% ipython --no-banner

In [1]: import numpy as np

In [2]: from numpy import linalg as LA

In [3]: np.set_printoptions(suppress=True, linewidth=120)

In [4]: W0 = np.load("a.npy")

In [5]: W0
Out[5]: 
array([[1.   , 0.5  , 0.25 , 0.125, 0.062, 0.031],
       [0.5  , 1.   , 0.5  , 0.25 , 0.125, 0.062],
       [0.25 , 0.5  , 1.   , 0.5  , 0.25 , 0.125],
       [0.125, 0.25 , 0.5  , 1.   , 0.5  , 0.25 ],
       [0.062, 0.125, 0.25 , 0.5  , 1.   , 0.5  ],
       [0.031, 0.062, 0.125, 0.25 , 0.5  , 1.   ]])

In [6]: x0 = np.array([3, -3, -2, -2, -3, 2])

In [7]: target = W0 @ x0

In [8]: target.round(3)
Out[8]: array([ 0.626, -3.251, -4.25 , -4.375, -3.689, -0.343])

In [9]: np.round(LA.solve(W0, 4 * target), 3)
Out[9]: array([ 12., -12.,  -8.,  -8., -12.,   8.])

In [10]: np.round(LA.solve(W0, target), 3)
Out[10]: array([ 3., -3., -2., -2., -3.,  2.])

In [11]: np.round(LA.solve(W0.T, W0[1]), 3) + 0
Out[11]: array([0., 1., 0., 0., 0., 0.])

In [12]: np.round(LA.solve(W0, target + W0[:, 1]), 3)
Out[12]: array([ 3., -2., -2., -2., -3.,  2.])

In [13]: Uu, sigma = LA.svd(W0)
Traceback (most recent call last):
  Cell In[13], line 1
    Uu, sigma = LA.svd(W0)
ValueError: too many values to unpack (expected 2)


In [14]: Uu, sigma, vt = LA.svd(W0, full_matrices=False)

In [15]: print(Uu.shape, sigma.shape, vt.shape)
(6, 6) (6,) (6, 6)

In [16]: np.round(vt @ vt.T, 3) + 0
Out[16]: 
array([[1., 0., 0., 0., 0., 0.],
       [0., 1., 0., 0., 0., 0.],
       [0., 0., 1., 0., 0., 0.],
       [0., 0., 0., 1., 0., 0.],
       [0., 0., 0., 0., 1., 0.],
       [0., 0., 0., 0., 0., 1.]])

In [17]: round(np.sqrt((sigma ** 2).sum()), 3), round(float(LA.norm(W0)), 3)
Out[17]: (np.float64(3.018), 3.018)

In [18]: np.abs(Uu[:, 0]).round(6).argmax()
Out[18]: np.int64(2)

In [19]: (sigma > 1e-8).sum()
Out[19]: np.int64(6)

In [20]: np.round(sigma / sigma[0], 3)
Out[20]: array([1.   , 0.6  , 0.353, 0.232, 0.174, 0.147])

In [21]: np.round(np.abs(vt[0]), 3)
Out[21]: array([0.305, 0.419, 0.48 , 0.48 , 0.419, 0.305])

In [22]: evals, evecs = LA.eigh(W0)

In [23]: x0 = np.array([3, 2, 1, 0, 1, 0])

In [24]: np.round(LA.eigvalsh(W0[1:, 1:]), 3)
Out[24]: array([0.36 , 0.457, 0.69 , 1.231, 2.262])

In [25]: (np.sign(evecs[:, -1].round(6)) == np.sign(evecs[0, -1].round(6))).astype(int)
Out[25]: array([1, 1, 1, 1, 1, 1])

In [26]: Q, R = LA.qr(W0)

In [27]: np.allclose(R.T @ R, W0.T @ W0)
Out[27]: True

In [28]: round(np.trace(Q @ Q.T), 3)
Out[28]: np.float64(6.0)

In [29]: np.round(Q.T @ Q, 3) + 0
Out[29]: 
array([[1., 0., 0., 0., 0., 0.],
       [0., 1., 0., 0., 0., 0.],
       [0., 0., 1., 0., 0., 0.],
       [0., 0., 0., 1., 0., 0.],
       [0., 0., 0., 0., 1., 0.],
       [0., 0., 0., 0., 0., 1.]])

In [30]: np.round(Q @ R, 3)
Out[30]: 
array([[1.   , 0.5  , 0.25 , 0.125, 0.062, 0.031],
       [0.5  , 1.   , 0.5  , 0.25 , 0.125, 0.062],
       [0.25 , 0.5  , 1.   , 0.5  , 0.25 , 0.125],
       [0.125, 0.25 , 0.5  , 1.   , 0.5  , 0.25 ],
       [0.062, 0.125, 0.25 , 0.5  , 1.   , 0.5  ],
       [0.031, 0.062, 0.125, 0.25 , 0.5  , 1.   ]])

In [31]: round(float(LA.norm(W0[5], 1)), 3), round(LA.norm(W0[5], np.inf), 3)
Out[31]: (1.968, np.float64(1.0))

In [32]: round(W0[5] @ W0[3], 3)
Out[32]: np.float64(0.832)

In [33]: print(round(float(LA.norm(W0) ** 2 / LA.norm(W0, 2) ** 2), 3))
1.591

In [34]: LA.norm(W0, axis=1).argmax()
Out[34]: np.int64(2)

In [35]: arr = np.loadtxt("arr.csv", delimiter=",")

In [36]: print(arr)
[[-0.874 -0.803 -0.625 -0.998]
 [ 9.696  5.45   3.496  6.292]
 [-6.636 -3.441 -2.124 -4.032]
 [ 5.564  3.175  1.95   3.234]
 [ 9.993  5.304  3.813  6.613]
 [-1.342 -0.656 -0.28  -0.655]
 [ 2.199  1.146  0.798  1.535]
 [-8.711 -5.132 -3.142 -5.704]
 [-3.088 -1.768 -1.389 -2.234]
 [ 9.076  4.719  3.136  5.376]
 [ 0.7    0.706  0.791  0.654]
 [-3.076 -2.224 -1.069 -2.641]
 [-1.097 -0.147 -0.376 -0.648]
 [-4.783 -1.556 -1.535 -2.617]
 [ 9.343  5.445  3.473  5.499]
 [-0.325  0.188  0.191  0.11 ]]

In [37]: Uu, sigma, vt = LA.svd(arr)

In [38]: print(np.argmax(sigma[:-1] / (sigma[1:] + 1e-6)) + 1)
1

In [39]: print(sigma.round(3))
[32.14   1.432  0.892  0.665]

In [40]: Y = Uu[:, :1] @ np.diag(sigma[:1]) @ vt[:1]

In [41]: round(np.abs(arr - Y).max(), 3)
Out[41]: np.float64(0.797)

In [42]: Y = np.c_[arr[:, :3] @ np.array([[3, 0, 3], [3, 2, 1], [1, 1, 2]]), np.array([-2, 1, -3, 2, -3, -3, -1, 3, 1, -2, -1, 0, -3, 2, 0, 0])]

In [43]: Y.round(3)
Out[43]: 
array([[ -5.656,  -2.231,  -4.675,  -2.   ],
       [ 48.934,  14.396,  41.53 ,   1.   ],
       [-32.355,  -9.006, -27.597,  -3.   ],
       [ 28.167,   8.3  ,  23.767,   2.   ],
       [ 49.704,  14.421,  42.909,  -3.   ],
       [ -6.274,  -1.592,  -5.242,  -3.   ],
       [ 10.833,   3.09 ,   9.339,  -1.   ],
       [-44.671, -13.406, -37.549,   3.   ],
       [-15.957,  -4.925, -13.81 ,   1.   ],
       [ 44.521,  12.574,  38.219,  -2.   ],
       [  5.009,   2.203,   4.388,  -1.   ],
       [-16.969,  -5.517, -13.59 ,   0.   ],
       [ -4.108,  -0.67 ,  -4.19 ,  -3.   ],
       [-20.552,  -4.647, -18.975,   2.   ],
       [ 47.837,  14.363,  40.42 ,   0.   ],
       [ -0.22 ,   0.567,  -0.405,   0.   ]])

In [44]: LA.matrix_rank(np.c_[arr, Y])
Out[44]: np.int64(5)

In [45]: np.round(LA.norm(Y - arr @ LA.lstsq(arr, Y)[0], axis=0), 3) + 0
Out[45]: array([0.   , 0.   , 0.   , 7.424])

In [46]: np.round(LA.norm(LA.qr(arr)[0].T @ Y, axis=0) ** 2 / ((Y ** 2).sum(axis=0) + 1e-12), 3)
Out[46]: array([1.   , 1.   , 1.   , 0.152])

In [47]: rng = np.random.default_rng(994)

In [48]: Y = arr + rng.integers(-2, 3, (16, 1)) @ rng.integers(-2, 3, (1, 4))

In [49]: print(Y.round(3))
[[ 1.126 -2.803 -4.625 -2.998]
 [ 9.696  5.45   3.496  6.292]
 [-8.636 -1.441  1.876 -2.032]
 [ 4.564  4.175  3.95   4.234]
 [11.993  3.304 -0.187  4.613]
 [-3.342  1.344  3.72   1.345]
 [ 3.199  0.146 -1.202  0.535]
 [-8.711 -5.132 -3.142 -5.704]
 [-4.088 -0.768  0.611 -1.234]
 [10.076  3.719  1.136  4.376]
 [-0.3    1.706  2.791  1.654]
 [-3.076 -2.224 -1.069 -2.641]
 [-0.097 -1.147 -2.376 -1.648]
 [-2.783 -3.556 -5.535 -4.617]
 [ 9.343  5.445  3.473  5.499]
 [-2.325  2.188  4.191  2.11 ]]

In [50]: print(np.abs(Y - arr).sum(axis=1))
[10.  0. 10.  5. 10. 10.  5.  0.  5.  5.  5.  0.  5. 10.  0. 10.]

In [51]: np.round(LA.svd(Y - arr, compute_uv=False), 3) + 0
Out[51]: array([14.491,  0.   ,  0.   ,  0.   ])

In [52]: z = arr[:, 3] > np.median(arr[:, 3])

In [53]: u = arr[z].mean(axis=0) - arr[~z].mean(axis=0)

In [54]: ((arr - arr.mean(axis=0)) @ u > 0).astype(int)
Out[54]: array([0, 1, 0, 1, 1, 0, 1, 0, 0, 1, 0, 0, 0, 0, 1, 0])

In [55]: np.argsort(-np.abs(u).round(6), kind="stable")
Out[55]: array([0, 3, 1, 2])

In [56]: (((arr - arr.mean(axis=0)) @ u > 0) == z).mean()
Out[56]: np.float64(0.875)

In [57]: round(LA.norm(arr, 2) / LA.norm(arr), 3)
Out[57]: np.float64(0.998)

In [58]: round(np.log10(LA.cond(arr)))
Out[58]: 2

In [59]: F = np.loadtxt("test5.csv", delimiter=",")

In [60]: print(F)
[[ 0.015 -1.875 -0.88 ]
 [ 0.113 -2.027 -1.068]
 [-0.096 -2.144 -1.17 ]
 [ 0.091 -2.109 -1.109]
 [ 0.005 -2.118 -0.981]
 [ 0.026 -2.055 -1.045]
 [ 0.005 -2.144 -1.021]
 [-0.117 -2.002 -0.875]
 [-0.091 -2.135 -1.032]
 [-7.249  3.05  -3.986]
 [-7.066  2.976 -4.033]
 [-6.696  3.056 -4.013]
 [-7.037  3.116 -3.899]
 [-6.991  3.027 -3.954]
 [-7.108  2.968 -4.051]
 [-7.077  3.003 -3.925]
 [-7.058  3.063 -4.213]
 [-6.998  2.979 -4.175]
 [-4.095  3.95  -9.083]
 [-3.85   3.92  -9.023]
 [-3.998  4.044 -9.005]
 [-3.934  4.149 -9.089]
 [-3.87   3.95  -9.121]
 [-4.115  4.136 -9.024]
 [-4.041  4.015 -9.092]
 [-4.06   3.953 -8.991]
 [-4.004  3.924 -9.088]]

In [61]: Xs = F - F.mean(axis=0)

In [62]: Uu, sigma, vt = LA.svd(Xs, full_matrices=False)

In [63]: np.round(Xs.mean(axis=0), 3) + 0
Out[63]: array([0., 0., 0.])

In [64]: print(np.abs(vt[0]).argmax())
2

In [65]: Y = np.c_[F[:, :1] @ np.array([[-2]]), np.array([0, 0, 1, 2, 1, 2, 1, 1, 2, 1, 1, 2, 0, 2, 2, 0, 2, 1, 2, 1, 0, 0, 2, 0, 2, 0, 2])]

In [66]: Y
Out[66]: 
array([[-0.03 ,  0.   ],
       [-0.226,  0.   ],
       [ 0.192,  1.   ],
       [-0.182,  2.   ],
       [-0.01 ,  1.   ],
       [-0.052,  2.   ],
       [-0.01 ,  1.   ],
       [ 0.234,  1.   ],
       [ 0.182,  2.   ],
       [14.498,  1.   ],
       [14.132,  1.   ],
       [13.392,  2.   ],
       [14.074,  0.   ],
       [13.982,  2.   ],
       [14.216,  2.   ],
       [14.154,  0.   ],
       [14.116,  2.   ],
       [13.996,  1.   ],
       [ 8.19 ,  2.   ],
       [ 7.7  ,  1.   ],
       [ 7.996,  0.   ],
       [ 7.868,  0.   ],
       [ 7.74 ,  2.   ],
       [ 8.23 ,  0.   ],
       [ 8.082,  2.   ],
       [ 8.12 ,  0.   ],
       [ 8.008,  2.   ]])

In [67]: LA.matrix_rank(Y)
Out[67]: np.int64(2)

In [68]: np.round(LA.norm(LA.qr(F)[0].T @ Y, axis=0) ** 2 / ((Y ** 2).sum(axis=0) + 1e-12), 3)
Out[68]: array([1.   , 0.662])

In [69]: np.round(LA.lstsq(F, Y[:, 0])[0], 3) + 0
Out[69]: array([-2.,  0.,  0.])

In [70]: D = LA.norm(F[:, None] - F[None], axis=-1)

In [71]: D[:5, :5].round(3)
Out[71]: 
array([[0.   , 0.261, 0.411, 0.336, 0.263],
       [0.261, 0.   , 0.26 , 0.094, 0.166],
       [0.411, 0.26 , 0.   , 0.2  , 0.216],
       [0.336, 0.094, 0.2  , 0.   , 0.154],
       [0.263, 0.166, 0.216, 0.154, 0.   ]])

In [72]: np.flatnonzero(D[12] < D.mean() / 2)
Out[72]: array([ 9, 10, 11, 12, 13, 14, 15, 16, 17])

In [73]: print(D.shape)
(27, 27)

In [74]: Q, R = LA.qr(F)

In [75]: R.round(3)
Out[75]: 
array([[-24.269,  13.822, -23.926],
       [  0.   ,   8.622, -10.019],
       [  0.   ,   0.   ,  14.867]])

In [76]: np.round(np.trace(Q @ Q.T), 3)
Out[76]: np.float64(3.0)

In [77]: E = np.load("x.npy")

In [78]: print(E)
[[ 0  0  0  0 -2  0]
 [-2  0  0  0 -1  0]
 [ 0  0  0  0  0  1]
 [ 0 -1  0  0  0  0]
 [ 0  0 -1  0  1  0]
 [ 0  0  0 -1  0  0]]

In [79]: t = np.radians(45)

In [80]: R = np.eye(6)

In [81]: R[5, 5] = R[2, 2] = np.cos(t)

In [82]: R[5, 2], R[2, 5] = -np.sin(t), np.sin(t)

In [83]: R.round(3)
Out[83]: 
array([[ 1.   ,  0.   ,  0.   ,  0.   ,  0.   ,  0.   ],
       [ 0.   ,  1.   ,  0.   ,  0.   ,  0.   ,  0.   ],
       [ 0.   ,  0.   ,  0.707,  0.   ,  0.   ,  0.707],
       [ 0.   ,  0.   ,  0.   ,  1.   ,  0.   ,  0.   ],
       [ 0.   ,  0.   ,  0.   ,  0.   ,  1.   ,  0.   ],
       [ 0.   ,  0.   , -0.707,  0.   ,  0.   ,  0.707]])

In [84]: Y = E @ R.T

In [85]: Y.round(3)
Out[85]: 
array([[ 0.   ,  0.   ,  0.   ,  0.   , -2.   ,  0.   ],
       [-2.   ,  0.   ,  0.   ,  0.   , -1.   ,  0.   ],
       [ 0.   ,  0.   ,  0.707,  0.   ,  0.   ,  0.707],
       [ 0.   , -1.   ,  0.   ,  0.   ,  0.   ,  0.   ],
       [ 0.   ,  0.   , -0.707,  0.   ,  1.   ,  0.707],
       [ 0.   ,  0.   ,  0.   , -1.   ,  0.   ,  0.   ]])
